$ python -q
>>> import numpy as np
>>> np.set_printoptions(suppress=True, linewidth=140)
>>> def tidy(a):
...     return np.round(a, 3) + 0
... 
>>> other = np.array([[-3, -1], [-1, 0]])
>>> W0 = np.kron(np.eye(2, dtype=int), other)
>>> print(W0)
[[-3 -1  0  0]
 [-1  0  0  0]
 [ 0  0 -3 -1]
 [ 0  0 -1  0]]
>>> print(tidy(np.linalg.eigvals(W0)))
[-3.303  0.303 -3.303  0.303]
>>> print(np.einsum("ii->", W0))
-6
>>> print(np.einsum("ij,ji->", W0, W0))
22
>>> other = np.array([[0, 1], [1, 1], [0, 1], [1, 2]])
>>> print(np.linalg.matrix_rank(W0 @ other))
2
>>> print(np.einsum("ij,ij->i", W0, W0))
[10  1 10  1]
>>> print(np.einsum("ik,kj->ij", W0, other))
[[-1 -4]
 [ 0 -1]
 [-1 -5]
 [ 0 -1]]
>>> print(other.T @ W0.T)
[[-1  0 -1  0]
 [-4 -1 -5 -1]]
>>> ev, vecs = np.linalg.eigh(W0)
>>> x0 = np.array([1, 0, -3, 2])
>>> print(tidy(np.linalg.eigvalsh(W0[1:, 1:])))
[-3.303  0.     0.303]
>>> print(np.abs(W0).sum(axis=1).max(), tidy(np.abs(ev).max()))
4 3.303
>>> print(tidy(x0 @ W0 @ x0 / (x0 @ x0)), tidy(ev[0]), tidy(ev[-1]))
-1.286 -3.303 0.303
>>> print(tidy(vecs * np.maximum(ev, 0) @ vecs.T))
[[ 0.025 -0.084  0.     0.   ]
 [-0.084  0.277  0.     0.   ]
 [ 0.     0.     0.025 -0.084]
 [ 0.     0.    -0.084  0.277]]
>>> x0 = np.array([-3, 1, 3, -2])
>>> target = W0 @ x0
>>> beta, lr = np.zeros(4), 1 / np.linalg.norm(W0, 2) ** 2
>>> for i in range(6):
...     beta -= lr * W0.T @ (W0 @ beta - target)
...     if i % 2 == 0: print(i, round(np.linalg.norm(W0 @ beta - target), 3))
... 
0 1.0
2 0.983
4 0.966
>>> print(tidy(np.linalg.cond(W0)))
10.908
>>> Q, vecs = np.linalg.qr(W0[:, :2])[0], np.linalg.qr(W0[:, 2:])[0]
>>> sv = np.linalg.svd(Q.T @ vecs, compute_uv=False)
>>> print((sv > 0.9).sum())
0
>>> K = np.loadtxt("dump.csv", delimiter=",")
>>> print(K)
[[-2.  5.  5.  4.]
 [-3.  1.  2.  1.]
 [ 4. -1. -2. -3.]
 [ 5.  3. -5.  4.]
 [ 0. -2.  2. -5.]
 [-3.  1. -1.  0.]]
>>> P = K @ np.linalg.solve(K.T @ K, K.T)
>>> print(np.allclose(P @ P, P))
True
>>> print(tidy(np.linalg.eigvalsh(P)))
[0. 0. 1. 1. 1. 1.]
>>> print(np.linalg.matrix_rank(np.eye(6) - P))
2
>>> print(tidy(P @ K[:, 2]))
[ 5.  2. -2. -5.  2. -1.]
>>> W = np.array([[-1, 2, -3, 3], [-1, 3, 0, 3], [3, -3, 0, 0], [1, 1, 1, 3]])
>>> beta = np.array([1, 0, -3, 0])
>>> act = np.maximum(K @ W + beta, 0)
>>> print(act)
[[17.  0.  7. 21.]
 [10.  0.  7.  0.]
 [ 0.  8.  0.  0.]
 [ 0. 38.  0. 36.]
 [ 4.  0.  0.  0.]
 [ 0.  0.  6.  0.]]
>>> print((act > 0).astype(int))
[[1 0 1 1]
 [1 0 1 0]
 [0 1 0 0]
 [0 1 0 1]
 [1 0 0 0]
 [0 0 1 0]]
>>> Z = np.array([[1, 3, 1], [0, 0, 3], [3, 3, 3], [0, 1, 3]])
>>> print((act @ Z).round(6).argmax(axis=1))
[2 1 2 2 1 0]
>>> other = act / np.linalg.norm(act, axis=1)
Traceback (most recent call last):
  File "<python-input-42>", line 1, in <module>
    other = act / np.linalg.norm(act, axis=1)
            ~~~~^~~~~~~~~~~~~~~~~~~~~~~~~~~~~
ValueError: operands could not be broadcast together with shapes (6,4) (6,) 
>>> other = act / np.linalg.norm(act, axis=1, keepdims=True)
>>> gram = other @ other.T
>>> print(tidy(np.degrees(np.arccos(np.clip(gram[0, 1], -1, 1)))))
49.998
>>> print(tidy(gram[0]))
[1.    0.643 0.    0.517 0.609 0.251]
>>> print((np.abs(gram) > 0.9).astype(int))
[[1 0 0 0 0 0]
 [0 1 0 0 0 0]
 [0 0 1 0 0 0]
 [0 0 0 1 0 0]
 [0 0 0 0 1 0]
 [0 0 0 0 0 1]]
>>> print(tidy(gram))
[[1.    0.643 0.    0.517 0.609 0.251]
 [0.643 1.    0.    0.    0.819 0.573]
 [0.    0.    1.    0.726 0.    0.   ]
 [0.517 0.    0.726 1.    0.    0.   ]
 [0.609 0.819 0.    0.    1.    0.   ]
 [0.251 0.573 0.    0.    0.    1.   ]]
>>> print((gram - 2 * np.eye(6)).round(6).argmax(axis=1))
[1 4 3 2 1 1]
